$ python -q
>>> import numpy as np
>>> np.set_printoptions(suppress=True, linewidth=120)
>>> sig = 3 * 0.2 ** np.arange(3)
>>> rng = np.random.default_rng(3)
>>> W0 = rng.normal(size=(27, 3)) * rng.permutation(sig)
>>> print(W0.round(1) + 0)
[[ 6.1 -0.3  0.3]
 [-1.7 -0.1 -0.1]
 [-6.1  0.  -0.5]
 [10.   0.  -0.2]
 [-0.8 -0.1 -0.6]
 [-1.2  0.1 -0.1]
 [ 2.9  0.   0. ]
 [ 4.6  0.1 -0.3]
 [-0.5  0.1  1.2]
 [-0.8  0.   0.6]
 [-2.7  0.   0.5]
 [ 1.7  0.   0.4]
 [-8.5  0.1 -0.6]
 [-5.   0.   0.4]
 [-1.3 -0.1  0. ]
 [-0.2  0.2  0.4]
 [ 0.6  0.1 -0.1]
 [-2.8  0.1  0.3]
 [-0.6 -0.1  0.1]
 [-7.5  0.1  0.3]
 [-4.9  0.  -0.6]
 [ 2.3 -0.2 -0.5]
 [ 2.1  0.1 -1.3]
 [-1.5  0.  -0.4]
 [ 4.8 -0.1  0.2]
 [-3.1  0.2  0. ]
 [-1.1 -0.2  1. ]]
>>> vec = np.array([5, 1, 4])
>>> rhs = W0 @ vec
>>> np.round(np.linalg.pinv(W0) @ W0, 1) + 0
array([[1., 0., 0.],
       [0., 1., 0.],
       [0., 0., 1.]])
>>> np.round(np.linalg.lstsq(W0, rhs)[0], 1)
array([5., 1., 4.])
>>> np.round(np.linalg.solve(W0.T @ W0, W0.T @ rhs), 1)
array([5., 1., 4.])
>>> rhs = rhs + 0.1 * rng.normal(size=27)
>>> rhs.round(1)
array([ 31.4,  -9. , -32.4,  49. ,  -6.9,  -6.5,  14.5,  21.9,   1.9,  -1.7, -11.2,  10.4, -44.7, -23.5,  -6.7,   1.3,
         2.6, -12.4,  -2.8, -36.1, -26.9,   9. ,   5.5,  -8.9,  24.6, -15.6,  -1.7])
>>> c, *_ = np.linalg.lstsq(W0, rhs)
>>> print(c.round(1))
[5.  0.9 4. ]
>>> c.round()
array([5., 1., 4.])
>>> [round(float(np.linalg.norm(np.linalg.solve(W0.T @ W0 + lam * np.eye(3), W0.T @ rhs))), 2) for lam in (0, 1, 10, 100)]
[6.48, 6.1, 5.17, 4.09]
>>> np.round(W0.T @ (rhs - W0 @ c), 1) + 0
array([0., 0., 0.])
